$ python3 -q
>>> import numpy as np
>>> np.set_printoptions(suppress=True, linewidth=200)
>>> arr = np.load("m.npy")
>>> print(arr)
[[ 3  3  2 -1 -3  2 -3  3]
 [-3  3  0 -2 -2  3 -2  0]
 [-2 -2  3  2  2  3 -2 -2]
 [ 0  2  3 -2 -1  3 -2  1]
 [-2 -3 -1  0 -3 -2  3  2]
 [ 3 -3  2  2  2 -1  1 -3]
 [ 3  0 -3 -1  2  1 -1 -2]
 [ 1 -2 -3 -1  1  1 -1  3]
 [ 0  2  3 -2 -1  3 -2  1]
 [-1  3  3  3 -2  3 -2 -2]
 [ 2  1  3  3  0  0 -2 -2]]
>>> B = np.c_[arr[:, :3] @ np.array([[-2, 2, -1], [0, -3, -1], [-2, 3, 3]]), np.array([-1, 0, 2, -2, -3, -2, 4, 5, 0, 1, 1])]
>>> print(B)
[[-10   3   0  -1]
 [  6 -15   0   0]
 [ -2  11  13   2]
 [ -6   3   7  -2]
 [  6   2   2  -3]
 [-10  21   6  -2]
 [  0  -3 -12   4]
 [  4  -1  -8   5]
 [ -6   3   7   0]
 [ -4  -2   7   1]
 [-10  10   6   1]]
>>> print(np.linalg.matrix_rank(np.c_[arr, B]))
9
>>> print(np.round(np.linalg.lstsq(arr, B[:, 0])[0], 2) + 0)
[-2.  0. -2.  0.  0.  0.  0.  0.]
>>> vec = np.array([1, 2, 0, 0, 3, 1, 2, 1])
>>> rhs = arr @ vec
>>> print(np.round(np.linalg.pinv(arr) @ arr, 2) + 0)
[[1. 0. 0. 0. 0. 0. 0. 0.]
 [0. 1. 0. 0. 0. 0. 0. 0.]
 [0. 0. 1. 0. 0. 0. 0. 0.]
 [0. 0. 0. 1. 0. 0. 0. 0.]
 [0. 0. 0. 0. 1. 0. 0. 0.]
 [0. 0. 0. 0. 0. 1. 0. 0.]
 [0. 0. 0. 0. 0. 0. 1. 0.]
 [0. 0. 0. 0. 0. 0. 0. 1.]]
>>> rng = np.random.default_rng(6)
>>> rhs = rhs + 0.05 * rng.normal(size=11)
>>> print(rhs.round(2))
[ -0.95  -3.91  -3.13   0.99 -10.95   1.07   6.03   2.07   1.01  -3.97  -1.99]
>>> c, *_ = np.linalg.lstsq(arr, rhs)
>>> print(c.round())
[ 1.  2. -0. -0.  3.  1.  2.  1.]
>>> print(np.round(arr.T @ (rhs - arr @ c), 2) + 0)
[0. 0. 0. 0. 0. 0. 0. 0.]
>>> lab = rng.integers(0, 2, 7)
>>> A = np.array([[0, -2, -1, -2, -1, 2, 1],
...     [2, 1, 0, -2, -2, -1, 1],
...     [2, -1, 2, 1, -1, 2, 0],
...     [-1, 2, 1, 0, 1, 2, 2],
...     [1, -1, 0, -2, -2, 2, 0],
...     [-1, 2, 2, 0, -1, 0, -2],
...     [0, 0, -2, -1, 0, 1, -1]]) * (lab[:, None] == lab)
>>> print(A)
[[ 0 -2 -1 -2 -1  2  0]
 [ 2  1  0 -2 -2 -1  0]
 [ 2 -1  2  1 -1  2  0]
 [-1  2  1  0  1  2  0]
 [ 1 -1  0 -2 -2  2  0]
 [-1  2  2  0 -1  0  0]
 [ 0  0  0  0  0  0 -1]]
>>> print(np.allclose(A @ A.T, A.T @ A))
False
>>> print(np.round(np.sort(np.abs(np.linalg.eigvals(A))), 2))
[0.36 1.   2.71 2.71 2.73 2.73 3.18]
>>> np.linalg.determinant(A)
Traceback (most recent call last):
  File "<python-input-22>", line 1, in <module>
    np.linalg.determinant(A)
    ^^^^^^^^^^^^^^^^^^^^^
AttributeError: module 'numpy.linalg' has no attribute 'determinant'
>>> A.inv()
Traceback (most recent call last):
  File "<python-input-23>", line 1, in <module>
    A.inv()
    ^^^^^
AttributeError: 'numpy.ndarray' object has no attribute 'inv'
>>> print(np.allclose(A, A.T))
False
>>> print((A + A.T) / 2)
[[ 0.   0.   0.5 -1.5  0.   0.5  0. ]
 [ 0.   1.  -0.5  0.  -1.5  0.5  0. ]
 [ 0.5 -0.5  2.   1.  -0.5  2.   0. ]
 [-1.5  0.   1.   0.  -0.5  1.   0. ]
 [ 0.  -1.5 -0.5 -0.5 -2.   0.5  0. ]
 [ 0.5  0.5  2.   1.   0.5  0.   0. ]
 [ 0.   0.   0.   0.   0.   0.  -1. ]]
>>> print(np.linalg.matrix_power(A, 4))
[[ 20   9   8 -50 -40  39   0]
 [-71  23 -40   9  52 -22   0]
 [ 77  40 107  12 -57  62   0]
 [-14 -52 -16   4  18  43   0]
 [  4  15  17 -34 -28  43   0]
 [-42 -12  18  17   0   7   0]
 [  0   0   0   0   0   0   1]]
>>> print(round(np.abs(np.linalg.eigvals(A)).max(), 2))
3.18
